In [1]: import numpy as np

In [2]: np.set_printoptions(precision=2, suppress=True, linewidth=160)

In [3]: E = np.array([[-2, 9, 0, 4], [0, 0, 0, 0]])

In [4]: # rows and columns are dependent

In [5]: vec = np.array([0, 4, 3, 3])

In [6]: h1 = np.maximum(E @ vec, 0)

In [7]: np.flatnonzero(h1 > 1e-9)
Out[7]: array([0])

In [8]: E.T @ h1
Out[8]: array([-96, 432,   0, 192])

In [9]: np.maximum(E @ vec, 0) - np.maximum(-E @ vec, 0)
Out[9]: array([48,  0])

In [10]: np.tanh(E @ vec)
Out[10]: array([1., 0.])

In [11]: np.maximum(E @ (3 * vec), 0)
Out[11]: array([144,   0])

In [12]: f = np.array([-7, -4, -8, -8, -3])

In [13]: v = np.array([1, 1, -1])

In [14]: K = f[:, None] + v[None, :]

In [15]: K
Out[15]: 
array([[-6, -6, -8],
       [-3, -3, -5],
       [-7, -7, -9],
       [-7, -7, -9],
       [-2, -2, -4]])

In [16]: # columns 0 and 1 are equal

In [17]: W = np.array([[5, 2, -2, -2, 1], [2, 3, -3, 4, 4], [1, 5, 2, 0, -4]])

In [18]: c = np.array([2, 2, 1, 0, 0])

In [19]: act = np.maximum(K @ W + c, 0)

In [20]: (act > 0).mean(axis=0)
Out[20]: array([0., 0., 1., 0., 1.])

In [21]: (act > 0).astype(int)
Out[21]: 
array([[0, 0, 1, 0, 1],
       [0, 0, 1, 0, 1],
       [0, 0, 1, 0, 1],
       [0, 0, 1, 0, 1],
       [0, 0, 1, 0, 1]])

In [22]: np.linalg.matrix_rank(act)
Out[22]: np.int64(2)

In [23]: Z = np.array([[7, 0], [3, 2], [3, 0], [0, 5], [9, 3]])

In [24]: W @ Z
Out[24]: 
array([[44, -3],
       [50, 38],
       [-8, -2]])

In [25]: (act @ Z).round(6).argmax(axis=1)
Out[25]: array([0, 0, 0, 0, 0])

In [26]: np.linalg.cond(K) > 100
Out[26]: np.True_

In [27]: round(np.linalg.norm(K, 2) / np.linalg.norm(K), 2)
Out[27]: np.float64(1.0)

In [28]: [round(float(x), 2) for x in np.linalg.svd(K, compute_uv=False)[:3]]
Out[28]: [23.65, 1.25, 0.0]

In [29]: F = np.loadtxt("m.csv", delimiter=",")

In [30]: F
Out[30]: 
array([[-2.97, -2.95, -1.04, -1.06,  0.01],
       [ 3.05,  2.93,  0.97,  1.01,  0.03],
       [ 3.01,  3.05,  0.93,  1.03, -0.01],
       [ 6.03,  5.94,  2.07,  1.99, -0.02]])

In [31]: A2 = F / np.sqrt((F ** 2).mean(axis=1, keepdims=True))

In [32]: np.linalg.matrix_rank(F - F.mean(axis=1, keepdims=True))
Out[32]: np.int64(4)

In [33]: np.linalg.matrix_rank(A2) == np.linalg.matrix_rank(F)
Out[33]: np.True_

In [34]: W0 = np.loadtxt("out17.csv", delimiter=",")

In [35]: W0
Out[35]: 
array([[10., 10.,  1., 11., 12.],
       [10.,  6., 13.,  9., 11.],
       [ 1., 13.,  6.,  1., 10.],
       [11.,  9.,  1., 18., 12.],
       [12., 11., 10., 12.,  4.]])

In [36]: # symmetric

In [37]: rng = np.random.default_rng(506336)

In [38]: lab = rng.permutation(5)

In [39]: lab
Out[39]: array([4, 1, 0, 3, 2])

In [40]: A2 = W0[lab][:, lab]

In [41]: A2
Out[41]: 
array([[ 4., 11., 12., 12., 10.],
       [11.,  6., 10.,  9., 13.],
       [12., 10., 10., 11.,  1.],
       [12.,  9., 11., 18.,  1.],
       [10., 13.,  1.,  1.,  6.]])

In [42]: round(float(np.linalg.eigvals(W0).sum().real), 2)
Out[42]: 44.0

In [43]: np.poly(W0)
Out[43]: array([      1.,     -44.,    -270.,    7418.,   29431., -110396.])

In [44]: np.kron(np.eye(2, dtype=int), W0)
Out[44]: 
array([[10., 10.,  1., 11., 12.,  0.,  0.,  0.,  0.,  0.],
       [10.,  6., 13.,  9., 11.,  0.,  0.,  0.,  0.,  0.],
       [ 1., 13.,  6.,  1., 10.,  0.,  0.,  0.,  0.,  0.],
       [11.,  9.,  1., 18., 12.,  0.,  0.,  0.,  0.,  0.],
       [12., 11., 10., 12.,  4.,  0.,  0.,  0.,  0.,  0.],
       [ 0.,  0.,  0.,  0.,  0., 10., 10.,  1., 11., 12.],
       [ 0.,  0.,  0.,  0.,  0., 10.,  6., 13.,  9., 11.],
       [ 0.,  0.,  0.,  0.,  0.,  1., 13.,  6.,  1., 10.],
       [ 0.,  0.,  0.,  0.,  0., 11.,  9.,  1., 18., 12.],
       [ 0.,  0.,  0.,  0.,  0., 12., 11., 10., 12.,  4.]])

In [45]: round(float(np.linalg.det(W0[::-1])), 2)
Out[45]: 110396.0

In [46]: round(np.linalg.det(W0.T), 2)
Out[46]: np.float64(110396.0)

In [47]: vec = np.array([-2, 3, -1, 3, -3])

In [48]: target = W0 @ vec

In [49]: c, lr = np.zeros(5), 1 / np.linalg.norm(W0, 2) ** 2

In [50]: for i in range(30):
    ...:     c -= lr * W0.T @ (W0 @ c - target)
    ...:     if i % 5 == 0: print(i, round(np.linalg.norm(W0 @ c - target), 2))
    ...: 
0 33.78
5 29.0
10 25.53
15 22.83
20 20.61
25 18.72

In [51]: c
Out[51]: array([ 0.17,  1.36, -1.22,  1.07, -1.18])

In [52]: W0 @ W0
Out[52]: 
array([[466., 404., 277., 543., 420.],
       [404., 507., 285., 471., 468.],
       [277., 285., 307., 272., 267.],
       [543., 471., 272., 671., 505.],
       [420., 468., 267., 505., 525.]])

In [53]: np.linalg.matrix_power(W0, 3)
Out[53]: 
array([[19990., 20192., 12123., 23853., 21002.],
       [20192., 20174., 13856., 23386., 20799.],
       [12123., 13856.,  8766., 14019., 13861.],
       [23853., 23386., 14019., 28622., 24489.],
       [21002., 20799., 13861., 24489., 21018.]])

In [54]: np.allclose(W0, W0.T)
Out[54]: True

In [55]: np.trace(W0)
Out[55]: np.float64(44.0)

In [56]: mat = np.load("arr.npy")

In [57]: mat
Out[57]: 
array([[1, 0, 0, 0, 0],
       [0, 0, 1, 0, 0],
       [0, 0, 0, 0, 1],
       [0, 1, 0, 0, 0],
       [0, 0, 0, 1, 0]])

In [58]: # orthonormal columns

In [59]: proj = np.triu(np.array([[-2, -1, 3, 8, 9],
    ...:     [7, 4, 8, -5, -5],
    ...:     [6, 6, 9, -1, 4],
    ...:     [9, 7, 6, 8, -7],
    ...:     [-6, 6, -9, 3, -2]]), 1) + np.eye(5)

In [60]: A2 = proj @ mat @ np.linalg.inv(proj)

In [61]: A2
Out[61]: 
array([[   1.,    9.,  -76.,  -30.,  133.],
       [   0.,   -5.,   41.,   11., -104.],
       [   0.,   -1.,    8.,    7.,   13.],
       [   0.,    1.,   -8.,  -10.,  -33.],
       [   0.,    0.,    0.,    1.,    7.]])

In [62]: proj @ mat - mat @ proj
Out[62]: 
array([[ 0.,  9., -4.,  1., -6.],
       [ 0., -5.,  0., -4.,  4.],
       [ 0., -1.,  0.,  4.,  0.],
       [ 0.,  0., -8., -2.,  5.],
       [ 0.,  0.,  0.,  0.,  7.]])

In [63]: round(float(np.linalg.det(A2)), 2)
Out[63]: -1.0

In [64]: lab = rng.integers(0, 2, 3)

In [65]: M = np.array([[4, 3, -4], [2, 4, 2], [4, 5, 3]]) * (lab[:, None] == lab)

In [66]: M
Out[66]: 
array([[4, 0, 0],
       [0, 4, 2],
       [0, 5, 3]])

In [67]: # 2 groups of indices that never mix

In [68]: f, v = M[0], M[2]

In [69]: f @ f
Out[69]: np.int64(16)

In [70]: f @ v
Out[70]: np.int64(0)

In [71]: pr = (f @ v) / (f @ f) * f

In [72]: v - pr
Out[72]: array([0., 5., 3.])

In [73]: np.linalg.matrix_rank(np.outer(f, v))
Out[73]: np.int64(1)

In [74]: pr
Out[74]: array([0., 0., 0.])

In [75]: (v - pr) @ f
Out[75]: np.float64(0.0)

In [76]: round(float(np.linalg.norm(f + v) ** 2 + np.linalg.norm(f - v) ** 2), 2)
Out[76]: 100.0

In [77]: U, sigma, Vt = np.linalg.svd(M)

In [78]: sigma
Out[78]: array([7.34, 4.  , 0.27])

In [79]: np.argmax(sigma[:-1] / (sigma[1:] + 1e-6)) + 1
Out[79]: np.int64(2)

In [80]: A2 = U[:, :2] @ np.diag(sigma[:2]) @ Vt[:2]

In [81]: np.linalg.matrix_rank(A2)
Out[81]: np.int64(2)

In [82]: round(np.abs(M - A2).max(), 2)
Out[82]: np.float64(0.19)

In [83]: round(float(np.linalg.norm(M - A2) / np.linalg.norm(M)), 2)
Out[83]: 0.03

In [84]: A = np.array([[2.0, -2.0, 0.0, 0.0],
    ...:     [2.0, 0.0, 0.0, 0.0],
    ...:     [0.0, 0.0, 8.0, 2.0],
    ...:     [0.0, 0.0, 3.0, -4.0]])

In [85]: # 2 blocks once reordered

In [86]: f = np.array([1, 3, 0, 2])

In [87]: A2 = A + np.outer(f, np.eye(4)[2])

In [88]: np.linalg.matrix_rank(np.linalg.inv(A2) - np.linalg.inv(A), tol=1e-8)
Out[88]: np.int64(1)

In [89]: round(np.linalg.det(A2) / np.linalg.det(A), 2), np.round(1 + np.linalg.solve(A, f)[2], 2)
Out[89]: (np.float64(1.11), np.float64(1.11))

In [90]: A2
Out[90]: 
array([[ 2., -2.,  1.,  0.],
       [ 2.,  0.,  3.,  0.],
       [ 0.,  0.,  8.,  2.],
       [ 0.,  0.,  5., -4.]])

In [91]: A2 = A / np.linalg.norm(A, axis=1, keepdims=True)

In [92]: gram = A2 @ A2.T

In [93]: np.round(np.degrees(np.arccos(np.clip(gram[3, 2], -1, 1))), 2)
Out[93]: np.float64(67.17)

In [94]: gram
Out[94]: 
array([[1.  , 0.71, 0.  , 0.  ],
       [0.71, 1.  , 0.  , 0.  ],
       [0.  , 0.  , 1.  , 0.39],
       [0.  , 0.  , 0.39, 1.  ]])

In [95]: np.linalg.norm(A2, axis=1)
Out[95]: array([1., 1., 1., 1.])

In [96]: (gram - 2 * np.eye(4)).round(6).argmax(axis=1)
Out[96]: array([1, 0, 3, 2])

In [97]: gram[3]
Out[97]: array([0.  , 0.  , 0.39, 1.  ])

In [98]: w, vecs = np.linalg.eigh(gram)

In [99]: w.sum(), np.trace(gram)
Out[99]: (np.float64(4.0), np.float64(4.0))

In [100]: np.round(vecs.T @ gram @ vecs, 2) + 0
Out[100]: 
array([[0.29, 0.  , 0.  , 0.  ],
       [0.  , 0.61, 0.  , 0.  ],
       [0.  , 0.  , 1.39, 0.  ],
       [0.  , 0.  , 0.  , 1.71]])

In [101]: np.round(vecs.T @ vecs, 2) + 0
Out[101]: 
array([[1., 0., 0., 0.],
       [0., 1., 0., 0.],
       [0., 0., 1., 0.],
       [0., 0., 0., 1.]])

In [102]: np.linalg.eigvalsh(gram + -3 * np.eye(4))
Out[102]: array([-2.71, -2.39, -1.61, -1.29])

In [103]: np.abs(vecs[:, -1]).round(6).argmax()
Out[103]: np.int64(0)

In [104]: np.abs(vecs[:, -1])
Out[104]: array([0.71, 0.71, 0.  , 0.  ])

In [105]: np.linalg.eigvalsh(gram @ gram)
Out[105]: array([0.09, 0.37, 1.93, 2.91])

In [106]: np.unique(w.round(6) + 0, return_counts=True)[1]
Out[106]: array([1, 1, 1, 1])

In [107]: f = np.array([5, -5, 7])

In [108]: np.polyval(f, A[1])
Out[108]: array([17.,  7.,  7.,  7.])

In [109]: np.array([np.convolve(row, f, "same") for row in A])
Out[109]: 
array([[-20.,  24., -14.,   0.],
       [-10.,  14.,   0.,   0.],
       [  0.,  40., -30.,  46.],
       [  0.,  15., -35.,  41.]])

In [110]: np.cross(A[1, :3], A[3, :3])
Out[110]: array([ 0., -6.,  0.])

In [111]: A2 = A + rng.integers(-2, 3, (4, 3)) @ rng.integers(-2, 3, (3, 4))

In [112]: A2
Out[112]: 
array([[ 0., -2.,  0.,  2.],
       [ 5.,  3., -5.,  0.],
       [ 1.,  3.,  7.,  1.],
       [ 3.,  0., -1., -4.]])

In [113]: np.abs(A2 - A).sum(axis=1)
Out[113]: array([ 4., 11.,  6.,  7.])

In [114]: np.linalg.matrix_rank(A2 - A, tol=1e-8)
Out[114]: np.int64(3)

In [115]: np.round(np.linalg.svd(A2 - A, compute_uv=False), 2) + 0
Out[115]: array([8.44, 3.09, 2.69, 0.  ])

In [116]: m1 = np.load("mat.npy")

In [117]: m1
Out[117]: 
array([[6, 0, 0, 0, 0],
       [0, 3, 0, 0, 0],
       [0, 0, 9, 0, 0],
       [0, 0, 0, 8, 0],
       [0, 0, 0, 0, 7]])

In [118]: # splits into 5 blocks

In [119]: np.linalg.matrix_rank(m1 - m1[0, 0] * np.eye(5))
Out[119]: np.int64(4)

In [120]: np.prod(np.diag(m1)), round(float(np.linalg.det(m1)), 2)
Out[120]: (np.int64(9072), 9072.0)

In [121]: m1 @ m1
Out[121]: 
array([[36,  0,  0,  0,  0],
       [ 0,  9,  0,  0,  0],
       [ 0,  0, 81,  0,  0],
       [ 0,  0,  0, 64,  0],
       [ 0,  0,  0,  0, 49]])

In [122]: vec = np.array([0, 2, 4, 5])

In [123]: target = A @ vec

In [124]: target
Out[124]: array([-4.,  0., 42., -8.])

In [125]: np.linalg.solve(A, target)
Out[125]: array([0., 2., 4., 5.])

In [126]: np.linalg.solve(A, target + A[:, 1])
Out[126]: array([0., 3., 4., 5.])

In [127]: np.linalg.solve(A, A[:, 0])
Out[127]: array([ 1.,  0.,  0., -0.])

In [128]: lab = rng.permutation(5)

In [129]: lab
Out[129]: array([3, 1, 0, 4, 2])

In [130]: A2 = m1[lab][:, lab]

In [131]: round(np.linalg.det(A2), 2), round(float(np.linalg.det(m1[lab])), 2)
Out[131]: (np.float64(9072.0), -9072.0)

In [132]: np.sort(np.abs(np.linalg.eigvals(A2)))
Out[132]: array([3., 6., 7., 8., 9.])
